In [1]: import numpy as np

In [2]: np.set_printoptions(precision=2, suppress=True, linewidth=100)

In [3]: rd = lambda a: np.round(a, 2) + 0

In [4]: data = np.array([[-9.0, -7.0, 0.0, 5.0, 0.0],
   ...:     [5.0, 1.0, -5.0, 0.0, 0.0],
   ...:     [2.0, -9.0, -7.0, -4.0, 0.0],
   ...:     [-9.0, -1.0, -6.0, 2.0, 0.0],
   ...:     [0.0, 0.0, 0.0, 0.0, 2.0]])

In [5]: data @ data
Out[5]: 
array([[  1.,  51.,   5., -35.,   0.],
       [-50.,  11.,  30.,  45.,   0.],
       [-41.,  44., 118.,  30.,   0.],
       [ 46., 114.,  35., -17.,   0.],
       [  0.,   0.,   0.,   0.,   4.]])

In [6]: (data != 0).astype(int)
Out[6]: 
array([[1, 1, 0, 1, 0],
       [1, 1, 1, 0, 0],
       [1, 1, 1, 1, 0],
       [1, 1, 1, 1, 0],
       [0, 0, 0, 0, 1]])

In [7]: (np.linalg.matrix_power((data != 0) + (data.T != 0) + np.eye(5), 5) > 0).astype(int)
Out[7]: 
array([[1, 1, 1, 1, 0],
       [1, 1, 1, 1, 0],
       [1, 1, 1, 1, 0],
       [1, 1, 1, 1, 0],
       [0, 0, 0, 0, 1]])

In [8]: rd(np.linalg.det(data))
Out[8]: np.float64(-9486.0)

In [9]: rd(np.linalg.norm(data[2], 1)), rd(np.linalg.norm(data[2], np.inf))
Out[9]: (np.float64(22.0), np.float64(9.0))

In [10]: rd(np.linalg.norm(data, 2))
Out[10]: np.float64(16.03)

In [11]: rd(np.linalg.norm(data, "nuc"))
Out[11]: np.float64(41.07)

In [12]: rd(np.linalg.norm(data) ** 2 / np.linalg.norm(data, 2) ** 2)
Out[12]: np.float64(1.88)

In [13]: rd(np.linalg.norm(data, 1)), rd(np.linalg.norm(data, np.inf))
Out[13]: (np.float64(25.0), np.float64(22.0))

In [14]: rd(np.linalg.norm(data, axis=0))
Out[14]: array([13.82, 11.49, 10.49,  6.71,  2.  ])

In [15]: rd(np.linalg.det(2 * data)), rd(np.linalg.det(data))
Out[15]: (np.float64(-303552.0), np.float64(-9486.0))

In [16]: rd(np.linalg.eigvals(data).sum().real)
Out[16]: np.float64(-11.0)

In [17]: np.einsum("ij,ji->", data, data)
Out[17]: np.float64(117.0)

In [18]: P = np.triu(np.array([[1, 2, 3, 2, 0],
    ...:     [2, -1, 0, 1, 0],
    ...:     [-3, -2, 3, -2, 0],
    ...:     [2, -3, -1, 2, -3],
    ...:     [1, -3, -2, 1, 1]]), 1) + np.eye(5)

In [19]: Y = P @ data @ np.linalg.inv(P)

In [20]: rd(np.poly(Y))
Out[20]: array([    1.,    11.,     2.,  -240., -4375.,  9486.])

In [21]: rd(np.linalg.det(Y))
Out[21]: np.float64(-9486.0)

In [22]: np.linalg.matrix_rank(Y)
Out[22]: np.int64(5)

In [23]: np.trace(Y), np.trace(data)
Out[23]: (np.float64(-11.0), np.float64(-11.0))

In [24]: arr = np.loadtxt("m.csv", delimiter=",")

In [25]: arr
Out[25]: 
array([[-0.37, -2.18, -1.47],
       [ 0.28,  0.  , -0.59],
       [ 0.41,  1.94,  0.97],
       [-0.12, -0.91, -0.59],
       [-0.52, -2.08, -1.82],
       [-0.15, -1.49, -1.1 ],
       [ 0.42, -1.37, -0.7 ],
       [ 0.24,  2.52,  1.32],
       [-0.41,  1.5 ,  0.16],
       [-0.4 , -3.8 , -1.73],
       [-0.24,  0.67,  0.44],
       [ 0.06, -2.51, -1.4 ]])

In [26]: P = arr @ np.linalg.solve(arr.T @ arr, arr.T)

In [27]: rd(P @ arr[:, 1])
Out[27]: array([-2.18,  0.  ,  1.94, -0.91, -2.08, -1.49, -1.37,  2.52,  1.5 , -3.8 ,  0.67, -2.51])

In [28]: W = np.array([[1, 2, 0, 0, 2], [1, 2, 1, 1, 2], [1, 2, 0, 0, 2]])

In [29]: b = np.array([2, -6, 7, 6, -3])

In [30]: act = np.maximum(arr @ W + b, 0)

In [31]: rd((act > 0).mean(axis=0))
Out[31]: array([0.58, 0.17, 1.  , 1.  , 0.17])

In [32]: cent = np.array([[-3, 3], [-3, 3], [1, 1], [3, 2], [0, -1]])

In [33]: (act @ cent).round(6).argmax(axis=1)
Out[33]: array([0, 1, 1, 0, 0, 0, 0, 1, 1, 0, 1, 0])

In [34]: Y = np.c_[arr[:, :1] @ np.array([[2]]), np.array([3, -9, 5, 7, -3, 3, 5, 7, -4, 0, -3, -4])]

In [35]: Y
Out[35]: 
array([[-0.74,  3.  ],
       [ 0.56, -9.  ],
       [ 0.82,  5.  ],
       [-0.24,  7.  ],
       [-1.04, -3.  ],
       [-0.3 ,  3.  ],
       [ 0.84,  5.  ],
       [ 0.48,  7.  ],
       [-0.82, -4.  ],
       [-0.8 ,  0.  ],
       [-0.48, -3.  ],
       [ 0.12, -4.  ]])

In [36]: rd(np.linalg.norm(Y - arr @ np.linalg.lstsq(arr, Y)[0], axis=0))
Out[36]: array([ 0.  , 16.12])

In [37]: rd(np.linalg.norm(np.linalg.qr(arr)[0].T @ Y, axis=0) ** 2 / ((Y ** 2).sum(axis=0) + 1e-12))
Out[37]: array([1.  , 0.13])

In [38]: rd(np.linalg.lstsq(arr, Y[:, 0])[0])
Out[38]: array([2., 0., 0.])

In [39]: Xs = (arr - arr.mean(axis=0)) / arr.std(axis=0)

In [40]: np.argwhere(np.abs(Xs) > 2)
Out[40]: array([], shape=(0, 2), dtype=int64)

In [41]: b = np.linalg.lstsq(np.delete(Xs, 2, axis=1), Xs[:, 2])[0]

In [42]: rd(b)
Out[42]: array([0.12, 0.9 ])

In [43]: E = np.array([[0, -1, 0, -1], [-3, -2, -3, -2], [0, -1, 0, -1], [-3, -2, -3, -2]])

In [44]: rd(np.sort(np.abs(np.linalg.eigvals(E))))
Out[44]: array([0., 0., 2., 6.])

In [45]: np.allclose(E, E.T)
Out[45]: False

In [46]: E.inv()
---------------------------------------------------------------------------
AttributeError                            Traceback (most recent call last)
Cell In[46], line 1
----> 1 E.inv()

AttributeError: 'numpy.ndarray' object has no attribute 'inv'

In [47]: E @ E
Out[47]: 
array([[ 6,  4,  6,  4],
       [12, 14, 12, 14],
       [ 6,  4,  6,  4],
       [12, 14, 12, 14]])

In [48]: rd(np.linalg.det(E))
Out[48]: np.float64(0.0)

In [49]: J = np.load("block16.npy")

In [50]: J
Out[50]: 
array([[0.67, 0.  , 0.  , 0.  , 0.33],
       [0.  , 1.  , 0.  , 0.  , 0.  ],
       [0.  , 0.  , 0.5 , 0.5 , 0.  ],
       [0.  , 0.  , 0.  , 1.  , 0.  ],
       [0.  , 0.25, 0.25, 0.  , 0.5 ]])

In [51]: # a transition matrix

In [52]: G = J.T @ J

In [53]: np.allclose(G, G.T)
Out[53]: True

In [54]: (J @ J.T).shape
Out[54]: (5, 5)

In [55]: rd(np.diag(G))
Out[55]: array([0.45, 1.06, 0.31, 1.25, 0.36])

In [56]: np.linalg.matrix_rank(G)
Out[56]: np.int64(5)

In [57]: rng = np.random.default_rng(212)

In [58]: idx = rng.permutation(5)

In [59]: Y = J[:, idx] * rng.choice([-1, 1], 5)

In [60]: Y
Out[60]: 
array([[-0.  , -0.  , -0.67,  0.  ,  0.33],
       [-1.  , -0.  , -0.  ,  0.  ,  0.  ],
       [-0.  , -0.5 , -0.  ,  0.5 ,  0.  ],
       [-0.  , -1.  , -0.  ,  0.  ,  0.  ],
       [-0.25, -0.  , -0.  ,  0.25,  0.5 ]])

In [61]: left, _, Vt = np.linalg.svd(J.T @ Y)

In [62]: rd(left @ Vt)
Out[62]: 
array([[ 0.,  0., -1.,  0.,  0.],
       [-1.,  0.,  0.,  0.,  0.],
       [ 0.,  0.,  0.,  1.,  0.],
       [ 0., -1.,  0.,  0.,  0.],
       [ 0.,  0.,  0.,  0.,  1.]])

In [63]: idx
Out[63]: array([1, 3, 0, 2, 4])

In [64]: rd(np.linalg.lstsq(J, Y)[0])
Out[64]: 
array([[ 0.,  0., -1.,  0.,  0.],
       [-1.,  0.,  0.,  0.,  0.],
       [ 0.,  0.,  0.,  1.,  0.],
       [ 0., -1.,  0.,  0.,  0.],
       [ 0.,  0.,  0.,  0.,  1.]])

In [65]: rd(np.linalg.matrix_power(J, 3))
Out[65]: 
array([[0.3 , 0.18, 0.14, 0.04, 0.34],
       [0.  , 1.  , 0.  , 0.  , 0.  ],
       [0.  , 0.  , 0.12, 0.88, 0.  ],
       [0.  , 0.  , 0.  , 1.  , 0.  ],
       [0.  , 0.44, 0.19, 0.25, 0.12]])

In [66]: np.allclose(J @ J.T, J.T @ J)
Out[66]: False

In [67]: np.linalg.determinant(J)
---------------------------------------------------------------------------
AttributeError                            Traceback (most recent call last)
Cell In[67], line 1
----> 1 np.linalg.determinant(J)

AttributeError: module 'numpy.linalg' has no attribute 'determinant'

In [68]: np.allclose(J, J.T)
Out[68]: False

In [69]: rd(np.abs(np.linalg.eigvals(J)).max())
Out[69]: np.float64(1.0)

In [70]: rd((J - J.T) / 2)
Out[70]: 
array([[ 0.  ,  0.  ,  0.  ,  0.  ,  0.16],
       [ 0.  ,  0.  ,  0.  ,  0.  , -0.12],
       [ 0.  ,  0.  ,  0.  ,  0.25, -0.12],
       [ 0.  ,  0.  , -0.25,  0.  ,  0.  ],
       [-0.16,  0.12,  0.12,  0.  ,  0.  ]])

In [71]: cent = np.array([[-2, 1, 1]])

In [72]: m1 = rng.normal(size=(24, 1)) @ cent + np.array([6, -3, 9])

In [73]: rd(m1)
Out[73]: 
array([[ 6.38, -3.19,  8.81],
       [ 2.53, -1.27, 10.73],
       [ 6.37, -3.19,  8.81],
       [ 8.37, -4.18,  7.82],
       [ 3.19, -1.6 , 10.4 ],
       [ 7.87, -3.93,  8.07],
       [ 7.89, -3.94,  8.06],
       [ 0.26, -0.13, 11.87],
       [ 7.2 , -3.6 ,  8.4 ],
       [ 3.91, -1.95, 10.05],
       [ 7.44, -3.72,  8.28],
       [ 5.71, -2.86,  9.14],
       [ 4.46, -2.23,  9.77],
       [ 5.56, -2.78,  9.22],
       [ 1.85, -0.92, 11.08],
       [ 8.74, -4.37,  7.63],
       [ 4.67, -2.34,  9.66],
       [ 7.13, -3.57,  8.43],
       [ 4.13, -2.06,  9.94],
       [ 4.92, -2.46,  9.54],
       [ 6.21, -3.11,  8.89],
       [ 8.61, -4.31,  7.69],
       [ 5.47, -2.73,  9.27],
       [ 9.15, -4.58,  7.42]])

In [74]: # rank 2

In [75]: Xs = m1 - m1.mean(axis=0)

In [76]: evecs = np.linalg.svd(Xs)[2][:2]

In [77]: Y = Xs - Xs @ evecs.T @ evecs

In [78]: rd(Y.std(axis=0))
Out[78]: array([0., 0., 0.])

In [79]: rd(np.cov(Xs @ evecs.T, rowvar=False))
Out[79]: 
array([[8.11, 0.  ],
       [0.  , 0.  ]])

In [80]: rd(np.linalg.norm(Y) / np.linalg.norm(Xs))
Out[80]: np.float64(0.0)

In [81]: left, sig, Vt = np.linalg.svd(m1)

In [82]: rd(sig)
Out[82]: array([54.75, 13.39,  0.  ])

In [83]: Y = left[:, :2] @ np.diag(sig[:2]) @ Vt[:2]

In [84]: rd(np.linalg.norm(m1 - Y) / np.linalg.norm(m1))
Out[84]: np.float64(0.0)

In [85]: np.linalg.matrix_rank(Y)
Out[85]: np.int64(2)

In [86]: mat = np.loadtxt("arr.csv", delimiter=",")

In [87]: mat
Out[87]: 
array([[ 6.29, -2.31,  1.65],
       [ 5.71, -1.68, -0.97],
       [-0.28, -3.31,  3.42],
       [ 5.97, -2.3 , -1.02],
       [ 0.14, -2.11,  4.35],
       [ 6.67, -1.81, -1.22],
       [ 6.76, -2.17, -1.2 ],
       [ 4.85, -3.19,  2.78],
       [-1.52, -2.17,  4.29],
       [-0.71, -3.06,  3.95],
       [ 6.03, -2.09, -1.  ],
       [ 7.57, -2.74,  0.53],
       [ 0.86, -2.86,  5.39],
       [ 8.45, -1.96,  1.71],
       [ 4.88, -2.21, -0.6 ],
       [ 6.49, -2.22,  1.05],
       [-0.91, -2.87,  4.41],
       [-0.5 , -1.84,  4.45],
       [ 6.2 , -3.41, -0.16],
       [-1.42, -3.53,  4.19],
       [ 0.23, -3.91,  3.08],
       [ 5.48, -1.47, -0.42],
       [-1.29, -2.13,  3.34]])

In [88]: O, r_ = np.linalg.qr(mat)

In [89]: rd(O @ r_)
Out[89]: 
array([[ 6.29, -2.31,  1.65],
       [ 5.71, -1.68, -0.97],
       [-0.28, -3.31,  3.42],
       [ 5.97, -2.3 , -1.02],
       [ 0.14, -2.11,  4.35],
       [ 6.67, -1.81, -1.22],
       [ 6.76, -2.17, -1.2 ],
       [ 4.85, -3.19,  2.78],
       [-1.52, -2.17,  4.29],
       [-0.71, -3.06,  3.95],
       [ 6.03, -2.09, -1.  ],
       [ 7.57, -2.74,  0.53],
       [ 0.86, -2.86,  5.39],
       [ 8.45, -1.96,  1.71],
       [ 4.88, -2.21, -0.6 ],
       [ 6.49, -2.22,  1.05],
       [-0.91, -2.87,  4.41],
       [-0.5 , -1.84,  4.45],
       [ 6.2 , -3.41, -0.16],
       [-1.42, -3.53,  4.19],
       [ 0.23, -3.91,  3.08],
       [ 5.48, -1.47, -0.42],
       [-1.29, -2.13,  3.34]])

In [90]: rd(np.trace(O @ O.T))
Out[90]: np.float64(3.0)

In [91]: rd(abs(r_[0, 0])), rd(np.linalg.norm(mat[:, 0]))
Out[91]: (np.float64(23.01), np.float64(23.01))

In [92]: rd(O.T @ O)
Out[92]: 
array([[1., 0., 0.],
       [0., 1., 0.],
       [0., 0., 1.]])

In [93]: rd(np.abs(np.diag(r_)))
Out[93]: array([23.01,  9.88,  6.23])

In [94]: O.shape, r_.shape
Out[94]: ((23, 3), (3, 3))
